$ ipython --no-banner

In [1]: import numpy as np

In [2]: np.set_printoptions(precision=3, suppress=True, linewidth=140, floatmode="fixed")

In [3]: rd = lambda a: np.round(a, 3) + 0

In [4]: arr = np.tril(np.array([[-3, 5, 3], [3, 6, -6], [5, -6, 4]]), -1) + np.eye(3, dtype=int)

In [5]: arr
Out[5]: 
array([[ 1,  0,  0],
       [ 3,  1,  0],
       [ 5, -6,  1]])

In [6]: # triangular: eigenvalues sit on the diagonal

In [7]: np.prod(np.diag(arr)), rd(np.linalg.det(arr))
Out[7]: (np.int64(1), np.float64(1.0))

In [8]: np.linalg.matrix_power(arr - np.diag(np.diag(arr)), 3)
Out[8]: 
array([[0, 0, 0],
       [0, 0, 0],
       [0, 0, 0]])

In [9]: arr @ arr
Out[9]: 
array([[  1,   0,   0],
       [  6,   1,   0],
       [ -8, -12,   1]])

In [10]: rd(np.sort(np.linalg.eigvals(arr)))
Out[10]: array([1.000, 1.000, 1.000])

In [11]: np.linalg.matrix_rank(arr - arr[0, 0] * np.eye(3))
Out[11]: np.int64(2)

In [12]: W = np.array([[3, -1, 1], [3, 3, -2], [-2, 2, 1]])

In [13]: b = np.array([0, 0, -8])

In [14]: H = np.maximum(arr @ W + b, 0)

In [15]: np.linalg.matrix_rank(H)
Out[15]: np.int64(2)

In [16]: rd((H > 0).mean(axis=0))
Out[16]: array([0.667, 0.000, 0.333])

In [17]: C = np.array([[-3, 2], [1, -4], [0, -3]])

In [18]: print(H @ C)
[[ -9   6]
 [-36  24]
 [  0 -30]]

In [19]: W @ C
Out[19]: 
array([[-10,   7],
       [ -6,   0],
       [  8, -15]])

In [20]: rng = np.random.default_rng(115788)

In [21]: lab = rng.permutation(3)

In [22]: lab
Out[22]: array([2, 0, 1])

In [23]: out = arr[lab][:, lab]

In [24]: out
Out[24]: 
array([[ 1,  5, -6],
       [ 0,  1,  0],
       [ 0,  3,  1]])

In [25]: rd(np.sort(np.abs(np.linalg.eigvals(out))))
Out[25]: array([1.000, 1.000, 1.000])

In [26]: np.trace(out)
Out[26]: np.int64(3)

In [27]: np.allclose(out, arr)
Out[27]: False

In [28]: vals, V = np.linalg.eig(out)

In [29]: rd(np.sort(np.linalg.eigvals(out.T)))
Out[29]: array([1.000, 1.000, 1.000])

In [30]: print(out @ V[:, 0] - vals[0] * V[:, 0])
[0.000 0.000 0.000]

In [31]: np.prod(vals)
Out[31]: np.float64(1.0)

In [32]: rd(np.sort(np.linalg.eigvals(out @ out)))
Out[32]: array([1.000, 1.000, 1.000])

In [33]: C = np.array([[-0.7, 1.5, 0.7], [0.7, -0.5, -1.1]])

In [34]: K = np.array([[2, 1],
    ...:     [2, 0],
    ...:     [0, 0],
    ...:     [3, 0],
    ...:     [3, 2],
    ...:     [0, 2],
    ...:     [2, 2],
    ...:     [2, 3],
    ...:     [2, 1],
    ...:     [2, 0],
    ...:     [1, 0],
    ...:     [1, 1],
    ...:     [3, 3],
    ...:     [1, 0],
    ...:     [0, 3],
    ...:     [1, 1],
    ...:     [0, 1],
    ...:     [3, 2],
    ...:     [1, 2],
    ...:     [1, 1],
    ...:     [3, 3],
    ...:     [0, 2],
    ...:     [0, 3],
    ...:     [2, 0],
    ...:     [3, 3],
    ...:     [3, 1],
    ...:     [0, 2]]) @ C + 0.1 * rng.normal(size=(27, 3))

In [35]: rd(K)
Out[35]: 
array([[-0.674,  2.710,  0.211],
       [-1.320,  3.021,  1.528],
       [ 0.074,  0.058, -0.119],
       [-2.020,  4.607,  2.004],
       [-0.713,  3.456, -0.084],
       [ 1.238, -1.118, -2.258],
       [ 0.032,  2.004, -0.731],
       [ 0.730,  1.391, -1.806],
       [-0.847,  2.547,  0.368],
       [-1.338,  3.039,  1.288],
       [-0.808,  1.532,  0.753],
       [-0.054,  1.037, -0.522],
       [-0.013,  3.046, -1.173],
       [-0.624,  1.668,  0.693],
       [ 2.126, -1.372, -3.255],
       [-0.075,  0.906, -0.543],
       [ 0.600, -0.544, -1.160],
       [-0.731,  3.443,  0.031],
       [ 0.828,  0.558, -1.454],
       [ 0.024,  0.941, -0.411],
       [ 0.054,  2.958, -1.328],
       [ 1.417, -1.030, -2.013],
       [ 2.072, -1.709, -3.318],
       [-1.358,  3.021,  1.382],
       [-0.097,  3.156, -1.146],
       [-1.314,  4.143,  1.030],
       [ 1.265, -0.843, -2.351]])

In [36]: Xs = (K - K.mean(axis=0)) / K.std(axis=0)

In [37]: print(np.argwhere(np.abs(Xs) > 2))
[[14  0]
 [22  0]]

In [38]: rd(Xs.std(axis=0))
Out[38]: array([1.000, 1.000, 1.000])

In [39]: b = np.linalg.lstsq(np.delete(Xs, 1, axis=1), Xs[:, 1])[0]

In [40]: rd(b)
Out[40]: array([-2.518, -1.676])

In [41]: print(np.abs(b).argmax())
0

In [42]: rd(1 - np.var(Xs[:, 1] - np.delete(Xs, 1, axis=1) @ b))
Out[42]: np.float64(0.939)

In [43]: d = np.linalg.norm(K[:, None] - K[None], axis=-1)

In [44]: print(np.unravel_index(d.round(6).argmax(), d.shape))
(np.int64(3), np.int64(22))

In [45]: d.shape
Out[45]: (27, 27)

In [46]: np.flatnonzero(d[4] < d.mean() / 2)
Out[46]: array([ 0,  4,  8, 12, 17, 24, 25])

In [47]: d.mean(axis=1).argmax()
Out[47]: np.int64(22)

In [48]: A = np.load("sample9.npy")

In [49]: A
Out[49]: 
array([[ 1, -1,  1],
       [ 1,  0,  0]])

In [50]: out = A / np.linalg.norm(A, axis=1, keepdims=True)

In [51]: G = out @ out.T

In [52]: print(rd(G))
[[1.000 0.577]
 [0.577 1.000]]

In [53]: rd(np.linalg.norm(out, axis=1))
Out[53]: array([1.000, 1.000])

In [54]: np.argwhere(np.triu(np.abs(G) > 0.95, 1))
Out[54]: array([], shape=(0, 2), dtype=int64)

In [55]: print(rd(G[0]))
[1.000 0.577]

In [56]: out = np.array([[3, 1, 1, 2], [-3, -2, 1, 0], [1, -1, -1, -2], [1, 0, -1, 3]])

In [57]: W0 = np.triu(out)

In [58]: W0
Out[58]: 
array([[ 3,  1,  1,  2],
       [ 0, -2,  1,  0],
       [ 0,  0, -1, -2],
       [ 0,  0,  0,  3]])

In [59]: out = np.array([[-2, -1], [-1, -2], [-3, 1], [0, 1]])

In [60]: print(np.einsum("ik,kj->ij", W0, out))
[[-10  -2]
 [ -1   5]
 [  3  -3]
 [  0   3]]

In [61]: W0 @ out
Out[61]: 
array([[-10,  -2],
       [ -1,   5],
       [  3,  -3],
       [  0,   3]])

In [62]: np.linalg.matrix_rank(W0 @ out)
Out[62]: np.int64(2)

In [63]: np.linalg.matrix_rank(np.vstack([W0, out.T]))
Out[63]: np.int64(4)

In [64]: J = np.load("run11.npy")

In [65]: J
Out[65]: 
array([[-28,  -1,   1,   0],
       [  2,  -8,  -2,   1],
       [  1,   2,  29,   0],
       [  2,   1,   1,   9]])

In [66]: rd(K.sum(axis=0))
Out[66]: array([ -1.527,  42.625, -14.386])

In [67]: np.unravel_index(np.abs(K).argmax(), K.shape)
Out[67]: (np.int64(3), np.int64(1))

In [68]: np.count_nonzero(K)
Out[68]: np.int64(81)

In [69]: np.linalg.rank(K)
---------------------------------------------------------------------------
AttributeError                            Traceback (most recent call last)
Cell In[69], line 1
----> 1 np.linalg.rank(K)

AttributeError: module 'numpy.linalg' has no attribute 'rank'

In [70]: r0 = np.array([3, 1, 2, 0])

In [71]: out = J + np.outer(r0, np.eye(4)[2])

In [72]: out
Out[72]: 
array([[-28.000,  -1.000,   4.000,   0.000],
       [  2.000,  -8.000,  -1.000,   1.000],
       [  1.000,   2.000,  31.000,   0.000],
       [  2.000,   1.000,   1.000,   9.000]])

In [73]: mat = np.loadtxt("out5.csv", delimiter=",")

In [74]: mat
Out[74]: 
array([[0.000, 0.000, 0.000],
       [0.000, 1.000, 0.000],
       [0.000, 0.000, 0.000]])

In [75]: # row 1 dominates

In [76]: print(np.unravel_index(np.abs(mat).argmax(), mat.shape))
(np.int64(1), np.int64(1))

In [77]: mat.sum(axis=1)
Out[77]: array([0.000, 1.000, 0.000])

In [78]: np.abs(mat).max()
Out[78]: np.float64(1.0)

In [79]: np.linalg.matrix_rank(mat)
Out[79]: np.int64(1)

In [80]: np.count_nonzero(mat)
Out[80]: np.int64(1)

In [81]: rd(mat.mean(axis=0))
Out[81]: array([0.000, 0.333, 0.000])
